>>> import numpy as np
>>> np.set_printoptions(precision=2, suppress=True, linewidth=140)
>>> data = np.load("block0.npy")
>>> data
array([[ 1.,  2.,  0.,  0.,  0.,  0.,  0.,  0.,  0.,  0.,  0.,  0.,  0.,  0.],
       [ 2.,  2.,  0.,  0.,  0.,  0.,  0.,  0.,  0.,  0.,  0.,  0.,  0.,  0.],
       [ 0.,  0.,  5., -6., -8.,  5.,  4., -7., -1.,  2., -5.,  7.,  1., -9.],
       [ 0.,  0., -4., -8.,  9.,  1.,  5., -4.,  9.,  8., -4.,  0.,  5., -3.],
       [ 0.,  0., -4.,  9.,  9., -5., -7.,  6.,  6.,  4.,  9.,  8., -3., -9.],
       [ 0.,  0., -9.,  3.,  8., -6.,  1.,  7.,  4., -2., -5.,  8., -6.,  3.],
       [ 0.,  0., -9., -9., -1., -2.,  1., -2., -5.,  6., -4., -9.,  9., -9.],
       [ 0.,  0.,  3.,  8.,  0., -2.,  6.,  2., -3.,  0.,  0., -7.,  1.,  1.],
       [ 0.,  0.,  0., -5.,  5.,  2., -1., -4.,  0., -9., -9.,  3.,  2., -1.],
       [ 0.,  0.,  1., -9.,  7., -2.,  5.,  2., -8.,  4., -3.,  7., -4., -3.],
       [ 0.,  0., -9., -1., -3.,  9.,  6.,  5., -3.,  8.,  1.,  2.,  6.,  3.],
       [ 0.,  0.,  8., -5., -7., -7.,  5.,  6., -4.,  8.,  3., -2., -6.,  4.],
       [ 0.,  0., -1.,  2.,  3.,  8., -6.,  0.,  8., -7., -6.,  5.,  0., -6.],
       [ 0.,  0., -1.,  4., -7.,  4.,  1., -6., -1.,  8., -6., -4.,  2., -9.]])
>>> x0 = np.array([-3, -3, -1, 3, -2, 3, -3, 1, 5, 3, -4, -2, -2, -2])
>>> target = data @ x0
>>> target
array([ -9., -12.,  12.,  27.,  39.,  12.,   0.,  -6., -19., -77.,   9., -39.,  88.,  95.])
>>> np.linalg.solve(data, target)
array([-3., -3., -1.,  3., -2.,  3., -3.,  1.,  5.,  3., -4., -2., -2., -2.])
>>> np.round(np.linalg.solve(data, data[:, 2]), 2) + 0
array([0., 0., 1., 0., 0., 0., 0., 0., 0., 0., 0., 0., 0., 0.])
